% ipython --no-banner

In [1]: import numpy as np

In [2]: import numpy.linalg as la

In [3]: np.set_printoptions(suppress=True, linewidth=140)

In [4]: arr = np.loadtxt("mat.csv", delimiter=",")

In [5]: arr
Out[5]: 
array([[ 2.,  2., -1., -7.,  0.,  0., -4., -6., -1.,  3., -2.],
       [ 3.,  3.,  0., -6.,  1.,  1., -3., -5.,  0.,  4., -1.],
       [ 7.,  7.,  4., -2.,  5.,  5.,  1., -1.,  4.,  8.,  3.],
       [ 7.,  7.,  4., -2.,  5.,  5.,  1., -1.,  4.,  8.,  3.],
       [ 6.,  6.,  3., -3.,  4.,  4.,  0., -2.,  3.,  7.,  2.],
       [ 3.,  3.,  0., -6.,  1.,  1., -3., -5.,  0.,  4., -1.],
       [ 1.,  1., -2., -8., -1., -1., -5., -7., -2.,  2., -3.],
       [ 3.,  3.,  0., -6.,  1.,  1., -3., -5.,  0.,  4., -1.],
       [ 1.,  1., -2., -8., -1., -1., -5., -7., -2.,  2., -3.],
       [ 6.,  6.,  3., -3.,  4.,  4.,  0., -2.,  3.,  7.,  2.]])

In [6]: left, sig, VT = la.svd(arr)

In [7]: np.argmax(sig[:-1] / (sig[1:] + 1e-6)) + 1
Out[7]: np.int64(2)

In [8]: Y = left[:, :2] @ np.diag(sig[:2]) @ VT[:2]

In [9]: Y.round(2) + 0
Out[9]: 
array([[ 2.,  2., -1., -7.,  0.,  0., -4., -6., -1.,  3., -2.],
       [ 3.,  3.,  0., -6.,  1.,  1., -3., -5.,  0.,  4., -1.],
       [ 7.,  7.,  4., -2.,  5.,  5.,  1., -1.,  4.,  8.,  3.],
       [ 7.,  7.,  4., -2.,  5.,  5.,  1., -1.,  4.,  8.,  3.],
       [ 6.,  6.,  3., -3.,  4.,  4.,  0., -2.,  3.,  7.,  2.],
       [ 3.,  3.,  0., -6.,  1.,  1., -3., -5.,  0.,  4., -1.],
       [ 1.,  1., -2., -8., -1., -1., -5., -7., -2.,  2., -3.],
       [ 3.,  3.,  0., -6.,  1.,  1., -3., -5.,  0.,  4., -1.],
       [ 1.,  1., -2., -8., -1., -1., -5., -7., -2.,  2., -3.],
       [ 6.,  6.,  3., -3.,  4.,  4.,  0., -2.,  3.,  7.,  2.]])

In [10]: round(la.norm(arr - Y) / la.norm(arr), 2)
Out[10]: np.float64(0.0)

In [11]: la.matrix_rank(Y)
Out[11]: np.int64(2)

In [12]: feats = np.loadtxt("x.csv", delimiter=",")

In [13]: feats
Out[13]: 
array([[ 1.03,  1.45,  1.52, -1.69, -0.39, -0.7 ,  0.88, -1.11],
       [ 0.6 ,  1.42, -0.82, -3.48, -0.85, -2.62, -1.07, -0.87],
       [-2.29, -1.66, -3.29,  5.29, -0.14,  2.55, -3.33,  3.19],
       [-1.94, -3.54,  0.24,  3.55,  0.13, -0.9 , -2.16,  2.53],
       [ 1.89,  3.85,  0.67, -5.62, -2.43, -6.15, -0.82, -1.18],
       [ 0.14, -1.67, -2.13,  2.09, -0.45,  0.26, -3.34,  2.27],
       [-2.58,  0.41, -0.48,  1.58, -0.48, -2.12, -2.67,  2.6 ],
       [-0.12,  1.17, -1.59, -0.57, -1.13, -2.36, -0.36, -0.74],
       [ 1.51, -3.95,  0.53,  2.  ,  0.72,  2.73,  0.13,  1.29],
       [-3.79, -2.85,  1.81, -0.1 , -0.65, -3.27, -3.07,  2.27],
       [-0.26,  0.54, -0.27,  3.05,  0.68,  2.45,  0.68, -0.11],
       [ 5.48,  3.91, -6.32, -0.66, -2.09,  0.12, -1.95,  0.98],
       [ 1.3 ,  4.99, -4.12, -2.15, -1.77, -2.91, -1.62,  0.21],
       [-1.93, -3.78,  4.02,  0.32,  1.25, -0.39,  1.34, -0.87],
       [ 0.21, -3.31, -3.03,  6.63,  0.33,  3.94, -2.82,  5.35],
       [ 1.11,  1.48, -1.9 , -0.32, -1.1 ,  0.13, -0.67,  0.41],
       [-4.97, -3.  ,  0.61,  3.51,  0.48,  0.84, -0.61,  2.  ],
       [ 2.94,  0.1 ,  1.13, -1.88, -0.28, -1.48, -2.68,  1.71],
       [-0.86,  0.14,  3.07,  1.31,  0.85,  1.43, -0.23,  0.9 ],
       [-2.22, -0.75, -1.8 , -1.07, -0.41, -1.03,  0.15, -2.29],
       [-1.71, -3.06,  3.86, -1.57,  2.06,  0.52,  4.07, -2.52],
       [-2.5 ,  0.03,  0.54,  0.27, -0.34, -1.54,  1.86, -0.61],
       [-0.13, -1.77, -0.33,  0.42,  1.15, -0.42,  2.33, -1.77],
       [ 2.75,  3.15,  0.16, -0.76,  0.94,  3.35,  1.67,  0.91],
       [ 2.28,  3.22,  0.45, -3.68,  0.59,  0.5 ,  3.23, -3.  ],
       [-4.39, -2.96,  4.81, -0.94,  0.29, -2.02,  0.78,  0.35],
       [-3.02, -4.89,  1.61,  1.62, -0.06, -0.49, -3.33,  2.35],
       [-1.45,  0.04,  2.37,  1.07,  0.3 , -1.1 ,  0.21,  1.26],
       [ 1.47,  0.82, -2.49,  0.37,  0.22,  0.71,  2.4 , -2.36],
       [-0.79,  4.23, -2.72, -2.19, -2.24, -3.42, -0.77, -0.91],
       [ 5.1 ,  8.02, -4.38, -5.6 , -1.75, -1.88,  2.71, -3.77]])

In [14]: x = np.array([8, 0, 7, 1, -8, 2, -3, -7])

In [15]: h1 = np.maximum(feats @ x, 0)

In [16]: np.flatnonzero(h1 > 1e-9)
Out[16]: array([ 0,  1,  4,  8, 11, 13, 15, 17, 18, 20, 23, 24, 28, 30])
